% python3 -q
>>> import numpy as np
>>> from numpy import linalg as LA
>>> np.set_printoptions(suppress=True, linewidth=140)
>>> mat = np.loadtxt("test6.csv", delimiter=",")
>>> mat.round(2)
array([[ 0.32, -0.32,  0.32,  0.11],
       [-0.32,  0.32, -0.32, -0.11],
       [ 0.32, -0.32,  0.32,  0.11],
       [ 0.11, -0.11,  0.11,  0.04]])
>>> # a projection of rank 1
>>> round(np.trace(mat), 2)
np.float64(1.0)
>>> np.round(LA.matrix_power(mat, 4), 2)
array([[ 0.32, -0.32,  0.32,  0.11],
       [-0.32,  0.32, -0.32, -0.11],
       [ 0.32, -0.32,  0.32,  0.11],
       [ 0.11, -0.11,  0.11,  0.04]])
>>> np.round(np.sort(np.abs(LA.eigvals(mat))), 2) + 0
array([0., 0., 0., 1.])
>>> print(np.round(mat @ mat, 2))
[[ 0.32 -0.32  0.32  0.11]
 [-0.32  0.32 -0.32 -0.11]
 [ 0.32 -0.32  0.32  0.11]
 [ 0.11 -0.11  0.11  0.04]]
>>> print(np.allclose(mat @ mat.T, mat.T @ mat))
True
>>> rng = np.random.default_rng(8271)
>>> labels = rng.permutation(4)
>>> print(labels)
[1 2 3 0]
>>> A2 = mat[labels][:, labels]
>>> np.round(np.diag(A2), 2)
array([0.32, 0.32, 0.04, 0.32])
>>> round(LA.det(A2), 2), round(float(LA.det(mat[labels])), 2)
(np.float64(0.0), 0.0)
>>> A2.round(2)
array([[ 0.32, -0.32, -0.11, -0.32],
       [-0.32,  0.32,  0.11,  0.32],
       [-0.11,  0.11,  0.04,  0.11],
       [-0.32,  0.32,  0.11,  0.32]])
>>> x0 = np.array([-1, 1, 2, 1])
>>> round(float(np.trace(mat)), 2)
1.0
>>> print(np.round(np.eye(4) - mat, 2))
[[ 0.68  0.32 -0.32 -0.11]
 [ 0.32  0.68  0.32  0.11]
 [-0.32  0.32  0.68 -0.11]
 [-0.11  0.11 -0.11  0.96]]
>>> print(np.round(mat @ x0, 2))
[ 0.11 -0.11  0.11  0.04]
>>> f = np.array([7, -8])
>>> print(np.polyval(f, mat[1]))
[-10.25  -5.75 -10.25  -8.75]
>>> M = np.array([[-2.0, 1.0, 1.0], [1.0, -2.0, 1.0], [1.0, 1.0, -2.0]])
>>> ev, V = LA.eigh(M)
>>> x0 = np.array([-3, 0, -1])
>>> print(np.round(LA.eigvalsh(M[1:, 1:]), 2))
[-3. -1.]
>>> np.round(V * np.abs(ev) @ V.T, 2)
array([[ 2., -1., -1.],
       [-1.,  2., -1.],
       [-1., -1.,  2.]])
>>> np.abs(M).sum(axis=1).max(), np.abs(ev).max()
(np.float64(4.0), np.float64(3.0))
>>> x0 @ M @ x0
np.float64(-14.0)
>>> print(np.argsort(-LA.norm(M, axis=0).round(6), kind="stable")[:3])
[0 1 2]
>>> LA.matrix_rank(M, rtol=0.1)
np.int64(2)
>>> [round(float(x), 2) for x in LA.svd(M, compute_uv=False)[:3]]
[3.0, 3.0, 0.0]
>>> labels = rng.permutation(3)
>>> labels
array([2, 0, 1])
>>> A2 = M[labels][:, labels]
>>> np.diag(A2)
array([-2., -2., -2.])
>>> np.round(np.sort(np.abs(LA.eigvals(A2))), 2) + 0
array([0., 3., 3.])
>>> A2
array([[-2.,  1.,  1.],
       [ 1., -2.,  1.],
       [ 1.,  1., -2.]])
>>> left, sv, vt = LA.svd(M)
>>> np.argmax(sv[:-1] / (sv[1:] + 1e-6)) + 1
np.int64(2)
>>> A2 = left[:, :2] @ np.diag(sv[:2]) @ vt[:2]
>>> A2.round(2)
array([[-2.,  1.,  1.],
       [ 1., -2.,  1.],
       [ 1.,  1., -2.]])
>>> print(round(LA.norm(M - A2) / LA.norm(M), 2))
0.0
>>> LA.matrix_rank(M, rtol=0.05)
np.int64(2)
>>> feats = np.load("run11.npy")
>>> feats.round(2)
array([[-0.99,  1.33,  0.09, -0.36,  0.92],
       [ 1.33, -0.98,  0.36,  0.64,  0.13],
       [ 0.09,  0.36, -2.06, -0.22,  0.39],
       [-0.36,  0.64, -0.22, -1.33,  0.77],
       [ 0.92,  0.13,  0.39,  0.77,  1.36]])
>>> np.all(LA.eigvalsh(feats) > 0)
np.False_
>>> print([round(float(LA.det(feats[:i, :i])), 2) + 0 for i in range(1, 6)])
[-0.99, -0.8, 1.88, -2.2, 0.0]
>>> np.allclose(feats[:-1].T @ LA.lstsq(feats[:-1].T, feats[-1])[0], feats[-1])
True
>>> round(float(np.trace(LA.pinv(feats) @ feats)), 2)
4.0
>>> LA.lstsq(feats[:-1].T, feats[-1])[2]
np.int32(4)
>>> np.round(feats.mean(axis=0), 2)
array([ 0.2 ,  0.3 , -0.29, -0.1 ,  0.71])
>>> round(LA.norm(feats), 2)
np.float64(4.24)
>>> np.round(np.abs(feats).max(), 2)
np.float64(2.06)
>>> feats.shape
(5, 5)
>>> LA.matrix_rank(feats)
np.int64(4)
>>> print(np.count_nonzero(feats))
25
>>> np.round(feats.sum(axis=1), 2)
array([ 0.98,  1.49, -1.45, -0.5 ,  3.57])
>>> x0 = np.array([2, 5, 1, 1, 1])
>>> print(np.round(feats @ np.eye(5)[2], 2))
[ 0.09  0.36 -2.06 -0.22  0.39]
>>> np.sign((feats @ x0).round(6))
array([ 1., -1.,  1.,  1.,  1.])
>>> np.round(np.einsum("ij,j->i", feats, x0), 2)
array([ 5.31, -1.08,  0.08,  1.7 ,  5.02])
>>> LA.norm(feats @ x0) <= LA.norm(feats, 2) * LA.norm(x0) + 1e-9
np.True_
